$ python -q
>>> import numpy as np
>>> from numpy import linalg as LA
>>> np.set_printoptions(precision=2, suppress=True, linewidth=140, floatmode="fixed")
>>> data = np.load("run1.npy")
>>> data
array([[0.20, 0.00, 0.00, 0.20, 0.00, 0.20, 0.20, 0.20, 0.00],
       [0.00, 0.25, 0.00, 0.25, 0.00, 0.00, 0.25, 0.25, 0.00],
       [0.00, 0.20, 0.20, 0.20, 0.20, 0.00, 0.00, 0.20, 0.00],
       [0.00, 0.25, 0.25, 0.25, 0.00, 0.00, 0.00, 0.00, 0.25],
       [0.00, 0.00, 0.33, 0.00, 0.33, 0.00, 0.00, 0.33, 0.00],
       [0.00, 0.00, 0.00, 0.00, 0.25, 0.50, 0.00, 0.25, 0.00],
       [0.25, 0.00, 0.00, 0.00, 0.25, 0.00, 0.50, 0.00, 0.00],
       [0.00, 0.20, 0.20, 0.20, 0.00, 0.00, 0.00, 0.20, 0.20],
       [0.00, 0.00, 0.00, 0.17, 0.00, 0.17, 0.17, 0.17, 0.33]])
>>> # row-stochastic, so 1 is an eigenvalue
>>> np.allclose(data, data.T)
False
>>> np.allclose(data @ data.T, data.T @ data)
False
>>> print((data + data.T) / 2)
[[0.20 0.00 0.00 0.10 0.00 0.10 0.23 0.10 0.00]
 [0.00 0.25 0.10 0.25 0.00 0.00 0.12 0.23 0.00]
 [0.00 0.10 0.20 0.23 0.27 0.00 0.00 0.20 0.00]
 [0.10 0.25 0.23 0.25 0.00 0.00 0.00 0.10 0.21]
 [0.00 0.00 0.27 0.00 0.33 0.12 0.12 0.17 0.00]
 [0.10 0.00 0.00 0.00 0.12 0.50 0.00 0.12 0.08]
 [0.23 0.12 0.00 0.00 0.12 0.00 0.50 0.00 0.08]
 [0.10 0.23 0.20 0.10 0.17 0.12 0.00 0.20 0.18]
 [0.00 0.00 0.00 0.21 0.00 0.08 0.08 0.18 0.33]]
>>> np.sort(np.abs(LA.eigvals(data)))
array([0.07, 0.13, 0.17, 0.22, 0.22, 0.46, 0.55, 0.55, 1.00])
>>> Uu, s, Vh = LA.svd(data, full_matrices=False)
>>> print(np.cumsum(s ** 2) / np.sum(s ** 2))
[0.46 0.65 0.80 0.91 0.96 0.98 1.00 1.00 1.00]
>>> Uu.shape, s.shape, Vh.shape
((9, 9), (9,), (9, 9))
>>> np.abs(Uu[:, 0]).round(6).argmax()
np.int64(4)
>>> np.sort(np.abs(LA.eigvals(data)))[::-1]
array([1.00, 0.55, 0.55, 0.46, 0.22, 0.22, 0.17, 0.13, 0.07])
>>> data.sum(axis=1)
array([1.00, 1.00, 1.00, 1.00, 1.00, 1.00, 1.00, 1.00, 1.00])
>>> p = np.eye(9)[5]
>>> for _ in range(6):
...     p = p @ data
...     print(p.round(2))
... 
[0.00 0.00 0.00 0.00 0.25 0.50 0.00 0.25 0.00]
[0.00 0.05 0.13 0.05 0.21 0.25 0.00 0.26 0.05]
[0.00 0.10 0.16 0.11 0.16 0.13 0.02 0.23 0.08]
[0.01 0.13 0.16 0.15 0.12 0.08 0.05 0.20 0.10]
[0.01 0.14 0.15 0.16 0.11 0.06 0.08 0.18 0.11]
[0.02 0.14 0.14 0.16 0.10 0.05 0.09 0.17 0.11]
>>> A = np.array([[0, 0, 0, 1, 0, 0],
...     [2, 0, 0, 0, 0, 0],
...     [0, 0, 0, 0, 0, 1],
...     [0, 2, 0, 0, 0, 0],
...     [0, 0, 1, 0, 0, 0],
...     [0, 0, 0, 0, 3, 0]])
>>> print(A)
[[0 0 0 1 0 0]
 [2 0 0 0 0 0]
 [0 0 0 0 0 1]
 [0 2 0 0 0 0]
 [0 0 1 0 0 0]
 [0 0 0 0 3 0]]
>>> # splits into 2 blocks
>>> rng = np.random.default_rng(737134)
>>> z = rng.permutation(6)
>>> print(z)
[5 0 1 3 4 2]
>>> B = A[z][:, z]
>>> np.sort(np.abs(LA.eigvals(B)))
array([1.44, 1.44, 1.44, 1.59, 1.59, 1.59])
>>> print(B)
[[0 0 0 0 3 0]
 [0 0 0 1 0 0]
 [0 2 0 0 0 0]
 [0 0 2 0 0 0]
 [0 0 0 0 0 1]
 [1 0 0 0 0 0]]
>>> round(LA.det(B), 2), round(float(LA.det(A[z])), 2)
(np.float64(12.0), -12.0)
>>> np.trace(B)
np.int64(0)
>>> np.round(LA.det(B), 2)
np.float64(12.0)
>>> A @ A
array([[0, 2, 0, 0, 0, 0],
       [0, 0, 0, 2, 0, 0],
       [0, 0, 0, 0, 3, 0],
       [4, 0, 0, 0, 0, 0],
       [0, 0, 0, 0, 0, 1],
       [0, 0, 3, 0, 0, 0]])
>>> (LA.matrix_power((A != 0) + (A.T != 0) + np.eye(6), 6) > 0).astype(int)
array([[1, 1, 0, 1, 0, 0],
       [1, 1, 0, 1, 0, 0],
       [0, 0, 1, 0, 1, 1],
       [1, 1, 0, 1, 0, 0],
       [0, 0, 1, 0, 1, 1],
       [0, 0, 1, 0, 1, 1]])
>>> vec = np.array([0, -3, -2, 1, -2, -1])
>>> h1 = np.maximum(A @ vec, 0)
>>> A * (h1 > 1e-9)[:, None]
array([[0, 0, 0, 1, 0, 0],
       [0, 0, 0, 0, 0, 0],
       [0, 0, 0, 0, 0, 0],
       [0, 0, 0, 0, 0, 0],
       [0, 0, 0, 0, 0, 0],
       [0, 0, 0, 0, 0, 0]])
>>> print(np.maximum(A @ (3 * vec), 0))
[3 0 0 0 0 0]
>>> O, Rm = LA.qr(A)
>>> print(np.allclose(Rm.T @ Rm, A.T @ A))
True
>>> print(abs(Rm[0, 0]), round(LA.norm(A[:, 0]), 2))
2.0 2.0
>>> np.trace(O @ O.T)
np.float64(6.0)
>>> print(O.shape, Rm.shape)
(6, 6) (6, 6)
>>> O
array([[ 0.00,  0.00,  0.00,  1.00,  0.00,  0.00],
       [-1.00,  0.00,  0.00,  0.00,  0.00,  0.00],
       [-0.00, -0.00,  0.00,  0.00,  0.00,  1.00],
       [-0.00, -1.00, -0.00,  0.00,  0.00,  0.00],
       [-0.00, -0.00, -1.00, -0.00,  0.00,  0.00],
       [-0.00, -0.00, -0.00, -0.00, -1.00,  0.00]])
>>> feats = np.array([[-1.2, -1.0, -0.2, -0.6],
...     [0.4, -0.7, 0.5, 0.0],
...     [-0.4, -0.5, 1.1, -0.1],
...     [0.3, -1.0, 1.6, 0.1],
...     [-1.3, -1.6, -2.4, 1.0],
...     [-1.9, -2.9, 1.0, 0.6],
...     [-1.2, -0.9, 1.5, -0.9],
...     [-1.4, -0.7, -1.7, -0.6]])
>>> feats[7] = feats[2] + 0.05 * rng.normal(size=4)
>>> feats
array([[-1.20, -1.00, -0.20, -0.60],
       [ 0.40, -0.70,  0.50,  0.00],
       [-0.40, -0.50,  1.10, -0.10],
       [ 0.30, -1.00,  1.60,  0.10],
       [-1.30, -1.60, -2.40,  1.00],
       [-1.90, -2.90,  1.00,  0.60],
       [-1.20, -0.90,  1.50, -0.90],
       [-0.41, -0.51,  1.15, -0.03]])
>>> vec = np.array([-3, 0, 3, 3])
>>> target = feats @ vec
>>> target
array([ 1.20,  0.30,  4.20,  4.20, -0.30, 10.50,  5.40,  4.57])
>>> print(np.round(LA.lstsq(feats, target)[0], 2) + 0)
[-3.00  0.00  3.00  3.00]
>>> target = target + 0.05 * rng.normal(size=8)
>>> target
array([ 1.10,  0.38,  4.25,  4.19, -0.36, 10.43,  5.37,  4.60])
>>> c, *_ = LA.lstsq(feats, target)
>>> print(np.round(feats.T @ (target - feats @ c), 2) + 0)
[0.00 0.00 0.00 0.00]
>>> c
array([-2.97,  0.01,  3.02,  3.03])
